$ ipython --no-banner

In [1]: import numpy as np

In [2]: import numpy.linalg as la

In [3]: np.set_printoptions(precision=1, suppress=True, linewidth=120, sign=" ")

In [4]: Y = np.array([[2, -3], [2, -1], [-1, 3]])

In [5]: M = np.tile(Y, (2, 3))

In [6]: M
Out[6]: 
array([[ 2, -3,  2, -3,  2, -3],
       [ 2, -1,  2, -1,  2, -1],
       [-1,  3, -1,  3, -1,  3],
       [ 2, -3,  2, -3,  2, -3],
       [ 2, -1,  2, -1,  2, -1],
       [-1,  3, -1,  3, -1,  3]])

In [7]: # null space of dimension 4

In [8]: np.abs(np.diag(la.qr(M)[1])) > 1e-9
Out[8]: array([ True,  True, False, False, False, False])

In [9]: np.unique(M.round(6), axis=0).shape
Out[9]: (3, 6)

In [10]: la.lstsq(M[:-1].T, M[-1])[2]
Out[10]: np.int32(2)

In [11]: m1 = np.load("a.npy")

In [12]: m1
Out[12]: 
array([[ 5, -3,  2],
       [-3,  2,  0],
       [ 1, -2,  3],
       [ 1,  4,  4],
       [-3,  2,  0]])

In [13]: Y = np.c_[m1[:, :2] @ np.array([[2, -1], [0, -1]]), np.array([3, -2, 0, 0, -4])]

In [14]: Y
Out[14]: 
array([[10, -2,  3],
       [-6,  1, -2],
       [ 2,  1,  0],
       [ 2, -5,  0],
       [-6,  1, -4]])

In [15]: la.norm(la.qr(m1)[0].T @ Y, axis=0) ** 2 / ((Y ** 2).sum(axis=0) + 1e-12)
Out[15]: array([ 1. ,  1. ,  0.9])

In [16]: np.round(la.lstsq(m1, Y[:, 0])[0], 1) + 0
Out[16]: array([ 2.,  0.,  0.])

In [17]: np.round(la.norm(Y - m1 @ la.lstsq(m1, Y)[0], axis=0), 1) + 0
Out[17]: array([ 0. ,  0. ,  1.7])
